% ipython --no-banner

In [1]: import numpy as np

In [2]: np.set_printoptions(precision=1, suppress=True, linewidth=100)

In [3]: A = np.load("sample5.npy")

In [4]: A
Out[4]: 
array([[ 2, -2, -2, -2, -1],
       [ 2, -2,  2, -1,  0],
       [-1,  2, -1, -1,  1],
       [ 1,  0, -2,  1,  0],
       [ 1, -2, -1,  0,  2]])

In [5]: O = A.astype(float).copy()

In [6]: for j in range(5):
   ...:     O[:, j] -= O[:, :j] @ (O[:, :j].T @ O[:, j])
   ...:     O[:, j] /= np.linalg.norm(O[:, j])
   ...: 

In [7]: np.round(O.T @ O, 1) + 0
Out[7]: 
array([[1., 0., 0., 0., 0.],
       [0., 1., 0., 0., 0.],
       [0., 0., 1., 0., 0.],
       [0., 0., 0., 1., 0.],
       [0., 0., 0., 0., 1.]])

In [8]: O
Out[8]: 
array([[ 0.6,  0.1, -0.4, -0.5, -0.4],
       [ 0.6,  0.1,  0.7, -0.1,  0.3],
       [-0.3,  0.5, -0.1, -0.5,  0.6],
       [ 0.3,  0.6, -0.3,  0.6,  0.1],
       [ 0.3, -0.5, -0.4,  0.1,  0.7]])

In [9]: np.linalg.svd(A, compute_uv=False)
Out[9]: array([5.2, 3.8, 2.6, 2.2, 0.9])

In [10]: A.mean(axis=0)
Out[10]: array([ 1. , -0.8, -0.8, -0.6,  0.4])

In [11]: np.zeros(5, 5)
---------------------------------------------------------------------------
TypeError                                 Traceback (most recent call last)
Cell In[11], line 1
----> 1 np.zeros(5, 5)

TypeError: Cannot interpret '5' as a data type

In [12]: np.linalg.matrix_rank(A)
Out[12]: np.int64(5)

In [13]: A.shape
Out[13]: (5, 5)

In [14]: np.count_nonzero(A)
Out[14]: np.int64(21)

In [15]: A - A[0]
Out[15]: 
array([[ 0,  0,  0,  0,  0],
       [ 0,  0,  4,  1,  1],
       [-3,  4,  1,  1,  2],
       [-1,  2,  0,  3,  1],
       [-1,  0,  1,  2,  3]])

In [16]: X = np.load("out19.npy")

In [17]: X
Out[17]: 
array([[-4,  1],
       [ 1, -6]])

In [18]: # symmetric, so the eigenvalues are real

In [19]: O = X.astype(float).copy()

In [20]: for j in range(2):
    ...:     O[:, j] -= O[:, :j] @ (O[:, :j].T @ O[:, j])
    ...:     O[:, j] /= np.linalg.norm(O[:, j])
    ...: 

In [21]: np.round(O.T @ O, 1) + 0
Out[21]: 
array([[1., 0.],
       [0., 1.]])

In [22]: O
Out[22]: 
array([[-1. , -0.2],
       [ 0.2, -1. ]])

In [23]: O, _ = np.linalg.qr(np.array([[0.5, -1.5, 1.0, -1.1],
    ...:     [-1.2, 0.4, 1.2, 0.6],
    ...:     [-1.8, 0.8, 1.0, 0.2],
    ...:     [-0.3, -1.7, -0.5, 0.9]]))

In [24]: K = O[:, :4]

In [25]: K.round(1) + 0
Out[25]: 
array([[-0.2, -0.6, -0.7,  0.3],
       [ 0.5, -0.1, -0.4, -0.8],
       [ 0.8,  0. ,  0. ,  0.6],
       [ 0.1, -0.8,  0.5, -0.1]])

In [26]: rng = np.random.default_rng(375816)

In [27]: z = rng.permutation(4)

In [28]: z
Out[28]: array([0, 2, 1, 3])

In [29]: A2 = K[z][:, z]

In [30]: A2.round(1) + 0
Out[30]: 
array([[-0.2, -0.7, -0.6,  0.3],
       [ 0.8,  0. ,  0. ,  0.6],
       [ 0.5, -0.4, -0.1, -0.8],
       [ 0.1,  0.5, -0.8, -0.1]])

In [31]: np.sort(np.abs(np.linalg.eigvals(A2)))
Out[31]: array([1., 1., 1., 1.])

In [32]: np.round(np.linalg.det(A2), 1), round(float(np.linalg.det(K[z])), 1)
Out[32]: (np.float64(-1.0), 1.0)

In [33]: np.round(np.trace(A2), 1)
Out[33]: np.float64(-0.4)

In [34]: E = np.load("layer3.npy")

In [35]: E
Out[35]: 
array([[ 2,  3,  4],
       [ 5,  6,  7],
       [ 8,  9, 10],
       [11, 12, 13],
       [14, 15, 16]])

In [36]: left, sv = np.linalg.svd(E)
---------------------------------------------------------------------------
ValueError                                Traceback (most recent call last)
Cell In[36], line 1
----> 1 left, sv = np.linalg.svd(E)

ValueError: too many values to unpack (expected 2)

In [37]: left, sv, VT = np.linalg.svd(E, full_matrices=False)

In [38]: np.cumsum(sv ** 2) / np.sum(sv ** 2)
Out[38]: array([1., 1., 1.])

In [39]: np.abs(left[:, 0]).round(6).argmax()
Out[39]: np.int64(4)

In [40]: np.round(VT @ VT.T, 1) + 0
Out[40]: 
array([[1., 0., 0.],
       [0., 1., 0.],
       [0., 0., 1.]])

In [41]: np.abs(VT[0])
Out[41]: array([0.5, 0.6, 0.6])

In [42]: np.allclose(left * sv @ VT, E)
Out[42]: True

In [43]: (sv > 1e-8).sum()
Out[43]: np.int64(2)

In [44]: W0 = np.load("arr.npy")

In [45]: W0
Out[45]: 
array([[ -1,   0,   3,   4],
       [  4,  -5,   4,   9],
       [  8,  -1,   8,   5],
       [  6,   3,  10,   5],
       [  2,   8,   8,   8],
       [ -1,   4,   3,   5],
       [ -4,   9,   5,   0],
       [  0,  10,   0,   5],
       [  1,   5,   5,   3],
       [  4,   3,   2,   1],
       [  2,   7,  -2,  -2],
       [ -1,   5,  -2,  -1],
       [ -4,   0,  -1,  -1],
       [ -5,   2,  -1,   3],
       [ -3,   7,   2,   1],
       [ -7,  12,   0,   1],
       [-10,  14,   4,   2],
       [-15,  11,   5,   7],
       [-16,  12,   0,   8],
       [-19,  10,   0,   5],
       [-24,  10,   5,  10]])

In [46]: z = W0[:, 3] > np.median(W0[:, 3])

In [47]: u = W0[z].mean(axis=0) - W0[~z].mean(axis=0)

In [48]: z.astype(int)
Out[48]: array([0, 1, 1, 1, 1, 1, 0, 1, 0, 0, 0, 0, 0, 0, 0, 0, 0, 1, 1, 1, 1])

In [49]: ((W0 - W0.mean(axis=0)) @ u > 0).astype(int)
Out[49]: array([0, 1, 0, 0, 1, 0, 0, 0, 0, 0, 0, 0, 0, 0, 0, 0, 1, 1, 1, 1, 1])
